$ ipython --no-banner

In [1]: import numpy as np

In [2]: from numpy import linalg as LA

In [3]: np.set_printoptions(suppress=True, linewidth=100)

In [4]: tidy = lambda a: np.round(a, 3) + 0

In [5]: feats = np.load("out18.npy")

In [6]: feats
Out[6]: 
array([[ 1,  0,  0],
       [ 2,  1,  0],
       [-5,  3,  1]])

In [7]: left, sig, VT = LA.svd(feats)

In [8]: np.argmax(sig[:-1] / (sig[1:] + 1e-6)) + 1
Out[8]: np.int64(2)

In [9]: other = left[:, :2] @ np.diag(sig[:2]) @ VT[:2]

In [10]: LA.matrix_rank(feats, rtol=0.05)
Out[10]: np.int64(2)

In [11]: tidy(np.abs(feats - other).max())
Out[11]: np.float64(0.08)

In [12]: LA.matrix_rank(other)
Out[12]: np.int64(2)

In [13]: tidy(LA.norm(feats - other, 2)), tidy(sig[2])
Out[13]: (np.float64(0.086), np.float64(0.086))

In [14]: tidy(LA.norm(feats - other) / LA.norm(feats))
Out[14]: np.float64(0.013)

In [15]: w, V = LA.eig(feats)

In [16]: w
Out[16]: array([1., 1., 1.])

In [17]: tidy(np.sort(LA.eigvals(LA.inv(feats))))
Out[17]: array([1., 1., 1.])

In [18]: rng = np.random.default_rng(6940)

In [19]: labels = rng.permutation(3)

In [20]: labels
Out[20]: array([1, 2, 0])

In [21]: other = feats[labels][:, labels]

In [22]: tidy(np.sort(np.abs(LA.eigvals(other))))
Out[22]: array([1., 1., 1.])

In [23]: np.diag(other)
Out[23]: array([1, 1, 1])

In [24]: np.trace(other)
Out[24]: np.int64(3)

In [25]: other
Out[25]: 
array([[ 1,  0,  2],
       [ 3,  1, -5],
       [ 0,  0,  1]])

In [26]: np.allclose(other, feats)
Out[26]: False

In [27]: tidy(LA.det(other)), tidy(LA.det(feats[labels]))
Out[27]: (np.float64(1.0), np.float64(1.0))

In [28]: np.kron(np.eye(2, dtype=int), feats)
Out[28]: 
array([[ 1,  0,  0,  0,  0,  0],
       [ 2,  1,  0,  0,  0,  0],
       [-5,  3,  1,  0,  0,  0],
       [ 0,  0,  0,  1,  0,  0],
       [ 0,  0,  0,  2,  1,  0],
       [ 0,  0,  0, -5,  3,  1]])

In [29]: tidy(LA.eigvals(feats).sum().real)
Out[29]: np.float64(3.0)

In [30]: tidy(LA.det(feats[::-1]))
Out[30]: np.float64(-1.0)

In [31]: np.einsum("ii->", feats)
Out[31]: np.int64(3)

In [32]: np.poly(feats)
Out[32]: array([ 1., -3.,  3., -1.])
